In [1]: import numpy as np

In [2]: from numpy import linalg as LA

In [3]: np.set_printoptions(precision=1, suppress=True, linewidth=120)

In [4]: X = np.load("run5.npy")

In [5]: X.round(1) + 0
Out[5]: 
array([[ 0.2,  0. ,  0.2, -0.1,  0.1,  0.1,  0.1,  0.1, -0.1,  0. ,  0. ,  0.1, -0.1,  0.1,  0.2],
       [ 0. ,  0. ,  0. ,  0. ,  0. ,  0. ,  0. ,  0. ,  0. ,  0. ,  0. ,  0. ,  0. ,  0. ,  0. ],
       [ 0.2,  0. ,  0.2, -0.1,  0.1,  0.1,  0.1,  0.1, -0.1,  0. ,  0. ,  0.1, -0.1,  0.1,  0.2],
       [-0.1,  0. , -0.1,  0. ,  0. ,  0. ,  0. ,  0. ,  0. ,  0. ,  0. ,  0. ,  0. ,  0. , -0.1],
       [ 0.1,  0. ,  0.1,  0. ,  0.1,  0. ,  0.1,  0. , -0.1,  0. ,  0. ,  0.1,  0. ,  0.1,  0.1],
       [ 0.1,  0. ,  0.1,  0. ,  0. ,  0. ,  0. ,  0. ,  0. ,  0. ,  0. ,  0. ,  0. ,  0. ,  0.1],
       [ 0.1,  0. ,  0.1,  0. ,  0.1,  0. ,  0.1,  0. , -0.1,  0. ,  0. ,  0.1,  0. ,  0.1,  0.1],
       [ 0.1,  0. ,  0.1,  0. ,  0. ,  0. ,  0. ,  0. ,  0. ,  0. ,  0. ,  0. ,  0. ,  0. ,  0.1],
       [-0.1,  0. , -0.1,  0. , -0.1,  0. , -0.1,  0. ,  0.1,  0. ,  0. , -0.1,  0. , -0.1, -0.1],
       [ 0. ,  0. ,  0. ,  0. ,  0. ,  0. ,  0. ,  0. ,  0. ,  0. ,  0. ,  0. ,  0. ,  0. ,  0. ],
       [ 0. ,  0. ,  0. ,  0. ,  0. ,  0. ,  0. ,  0. ,  0. ,  0. ,  0. ,  0. ,  0. ,  0. ,  0. ],
       [ 0.1,  0. ,  0.1,  0. ,  0.1,  0. ,  0.1,  0. , -0.1,  0. ,  0. ,  0.1,  0. ,  0.1,  0.1],
       [-0.1,  0. , -0.1,  0. ,  0. ,  0. ,  0. ,  0. ,  0. ,  0. ,  0. ,  0. ,  0. ,  0. , -0.1],
       [ 0.1,  0. ,  0.1,  0. ,  0.1,  0. ,  0.1,  0. , -0.1,  0. ,  0. ,  0.1,  0. ,  0.1,  0.1],
       [ 0.2,  0. ,  0.2, -0.1,  0.1,  0.1,  0.1,  0.1, -0.1,  0. ,  0. ,  0.1, -0.1,  0.1,  0.2]])

In [6]: # symmetric, so the eigenvalues are real

In [7]: left, sigma, VT = LA.svd(X)

In [8]: sigma.round(1) + 0
Out[8]: array([1., 0., 0., 0., 0., 0., 0., 0., 0., 0., 0., 0., 0., 0., 0.])

In [9]: out = left[:, :1] @ np.diag(sigma[:1]) @ VT[:1]

In [10]: round(LA.norm(X - out, 2), 1), round(sigma[1], 1)
Out[10]: (np.float64(0.0), np.float64(0.0))

In [11]: round(np.abs(X - out).max(), 1)
Out[11]: np.float64(0.0)

In [12]: out = X / np.sqrt((X ** 2).mean(axis=1, keepdims=True))

In [13]: out[11]
Out[13]: array([ 1.5,  0.2,  1.5, -0.7,  1.1,  0.7,  1.1,  0.7, -1.1, -0.2, -0.2,  1.1, -0.7,  1.1,  1.5])

In [14]: LA.norm(out, axis=1)
Out[14]: array([3.9, 3.9, 3.9, 3.9, 3.9, 3.9, 3.9, 3.9, 3.9, 3.9, 3.9, 3.9, 3.9, 3.9, 3.9])

In [15]: LA.matrix_rank(out) == LA.matrix_rank(X)
Out[15]: np.True_
